% python3 -q
>>> import numpy as np
>>> import numpy.linalg as la
>>> np.set_printoptions(suppress=True, linewidth=100)
>>> arr = np.load("test3.npy")
>>> print(arr)
[[1 2 0]
 [1 0 3]
 [1 0 3]
 [3 3 2]]
>>> # row 2 repeats row 1
>>> vec = np.array([-9, -1, -8])
>>> a = np.maximum(arr @ vec, 0)
>>> print(np.flatnonzero(a > 1e-9))
[]
>>> np.maximum(arr @ vec, 0) - np.maximum(-arr @ vec, 0)
array([-11, -33, -33, -46])
>>> T = np.stack([arr, 3 * arr, arr[::-1]])
>>> T.sum(axis=0)
array([[ 7, 11,  2],
       [ 5,  0, 15],
       [ 5,  0, 15],
       [13, 14,  8]])
>>> np.round(la.norm(T, axis=(1, 2)), 3)
array([ 6.856, 20.567,  6.856])
>>> print(la.matrix_rank(T))
[3 3 3]
>>> (T @ arr.T).shape
(3, 4, 4)
>>> T.shape
(3, 4, 3)
>>> E = np.load("sample6.npy")
>>> E
array([[  3,  12,  12, -18],
       [  5,  20,  20, -30],
       [ -2,  -8,  -8,  12]])
>>> left, sv, VT = la.svd(E, full_matrices=False)
>>> np.round(np.abs(VT[0]), 3)
array([0.12 , 0.482, 0.482, 0.722])
>>> (sv > 1e-8).sum()
np.int64(1)
>>> print(np.allclose(left * sv @ VT, E))
True
>>> np.round(left.T @ E @ VT.T, 3) + 0
array([[51.205,  0.   ,  0.   ],
       [ 0.   ,  0.   ,  0.   ],
       [ 0.   ,  0.   ,  0.   ]])
>>> np.round(left.T @ left, 3) + 0
array([[1., 0., 0.],
       [0., 1., 0.],
       [0., 0., 1.]])
>>> np.round(sv / sv[0], 3) + 0
array([1., 0., 0.])
>>> sv.round(3) + 0
array([51.205,  0.   ,  0.   ])
>>> A2 = np.array([[2, -1, 0], [1, -2, 2], [2, 0, 2], [2, 2, 0]])
>>> print(np.einsum("ik,kj->ji", E, A2))
[[   6   10   -4]
 [ -63 -105   42]
 [  48   80  -32]]
>>> print(np.einsum("ij,ij->i", E, E))
[ 621 1725  276]
>>> print(np.einsum("ij->j", E))
[  6  24  24 -36]
>>> la.matrix_rank(E @ A2)
np.int64(1)
>>> print(E @ A2)
[[   6  -63   48]
 [  10 -105   80]
 [  -4   42  -32]]
>>> np.einsum("ik,kj->ij", E, A2)
array([[   6,  -63,   48],
       [  10, -105,   80],
       [  -4,   42,  -32]])
>>> print(la.matrix_rank(np.vstack([E, A2.T])))
4
>>> u = np.array([-2, 0, -1])
>>> np.convolve(E[1], u)
array([-10, -40, -45,  40, -20,  30])
>>> print(la.norm(E, axis=1).argmax())
1
>>> left, sv, VT = la.svd(E)
>>> vecs = VT[:(sv > 1e-8).sum()]
>>> rng = np.random.default_rng(68)
>>> vec = E[2] + -1 * E[0] + rng.integers(2) * np.eye(4)[2]
>>> vec
array([ -5., -20., -20.,  30.])
>>> np.round(vecs.T @ vecs, 3)
array([[ 0.014,  0.058,  0.058, -0.087],
       [ 0.058,  0.232,  0.232, -0.348],
       [ 0.058,  0.232,  0.232, -0.348],
       [-0.087, -0.348, -0.348,  0.522]])
>>> np.round(la.norm(vec - vecs.T @ vecs @ vec), 3)
np.float64(0.0)
>>> print(np.allclose(vecs.T @ vecs @ vec, vec))
True
>>> np.round(np.diag(vecs.T @ vecs), 3)
array([0.014, 0.232, 0.232, 0.522])
>>> X = np.load("data.npy")
>>> X
array([[ -3.432,  -0.6  ,  -0.7  ],
       [-11.653,  -0.8  ,  -2.3  ],
       [  1.492,  -0.9  ,   0.3  ],
       [ -6.411,   1.3  ,  -1.3  ],
       [ -5.567,   0.2  ,  -1.1  ],
       [  3.508,  -1.   ,   0.7  ],
       [  6.597,   0.5  ,   1.3  ],
       [ -6.814,   1.   ,  -1.4  ],
       [  4.142,   1.1  ,   0.8  ],
       [ -0.94 ,  -0.6  ,  -0.2  ]])
>>> A2 = np.c_[arr[:, :2] @ np.array([[2, 5], [2, -1]]), np.array([2, 1, 1, 2])]
>>> A2
array([[ 6,  3,  2],
       [ 2,  5,  1],
       [ 2,  5,  1],
       [12, 12,  2]])
>>> np.round(la.norm(A2 - arr @ la.lstsq(arr, A2)[0], axis=0), 3) + 0
array([0., 0., 0.])
>>> A2 = np.array([[0, 3, 3], [0, 2, 3], [3, 2, 1]])
>>> feats = np.triu(A2, 1)
>>> feats
array([[0, 3, 3],
       [0, 0, 3],
       [0, 0, 0]])
>>> # rows and columns are dependent
>>> np.poly(feats)
array([1., 0., 0., 0.])
>>> np.einsum("ii->", feats)
np.int64(0)
>>> np.kron(np.eye(2, dtype=int), feats)
array([[0, 3, 3, 0, 0, 0],
       [0, 0, 3, 0, 0, 0],
       [0, 0, 0, 0, 0, 0],
       [0, 0, 0, 0, 3, 3],
       [0, 0, 0, 0, 0, 3],
       [0, 0, 0, 0, 0, 0]])
>>> np.round(la.det(2 * feats), 3), np.round(la.det(feats), 3)
(np.float64(0.0), np.float64(0.0))
>>> round(float(la.det(feats.T)), 3)
0.0
>>> np.einsum("ij,ji->", feats, feats)
np.int64(0)
>>> round(float(la.det(feats[::-1])), 3)
0.0
>>> labels = rng.permutation(3)
>>> labels
array([1, 0, 2])
>>> A2 = feats[labels][:, labels]
>>> np.round(np.sort(np.abs(la.eigvals(A2))), 3)
array([0., 0., 0.])
>>> np.diag(A2)
array([0, 0, 0])
>>> np.round(la.det(A2), 3), round(la.det(feats[labels]), 3)
(np.float64(0.0), np.float64(0.0))
>>> K = np.load("dump.npy")
>>> K
array([[ 4,  0,  0,  0],
       [ 5, -2,  0,  0],
       [-6,  9, -1,  0],
       [-3, -7,  6, -3]])
>>> A2 = np.array([[3, 3, 1], [1, 1, 1]])
>>> C = np.kron(A2, K)
>>> print(C.shape)
(8, 12)
>>> C
array([[ 12,   0,   0,   0,  12,   0,   0,   0,   4,   0,   0,   0],
       [ 15,  -6,   0,   0,  15,  -6,   0,   0,   5,  -2,   0,   0],
       [-18,  27,  -3,   0, -18,  27,  -3,   0,  -6,   9,  -1,   0],
       [ -9, -21,  18,  -9,  -9, -21,  18,  -9,  -3,  -7,   6,  -3],
       [  4,   0,   0,   0,   4,   0,   0,   0,   4,   0,   0,   0],
       [  5,  -2,   0,   0,   5,  -2,   0,   0,   5,  -2,   0,   0],
       [ -6,   9,  -1,   0,  -6,   9,  -1,   0,  -6,   9,  -1,   0],
       [ -3,  -7,   6,  -3,  -3,  -7,   6,  -3,  -3,  -7,   6,  -3]])
>>> A2 = C[0, 0] * C[1:] - np.outer(C[1:, 0], C[0])
>>> print(A2)
[[   0  -72    0    0    0  -72    0    0    0  -24    0    0]
 [   0  324  -36    0    0  324  -36    0    0  108  -12    0]
 [   0 -252  216 -108    0 -252  216 -108    0  -84   72  -36]
 [   0    0    0    0    0    0    0    0   32    0    0    0]
 [   0  -24    0    0    0  -24    0    0   40  -24    0    0]
 [   0  108  -12    0    0  108  -12    0  -48  108  -12    0]
 [   0  -84   72  -36    0  -84   72  -36  -24  -84   72  -36]]
>>> la.matrix_rank(A2), la.matrix_rank(C)
(np.int64(7), np.int64(8))
>>> print(np.flatnonzero(~A2.round(6).any(axis=1)))
[]
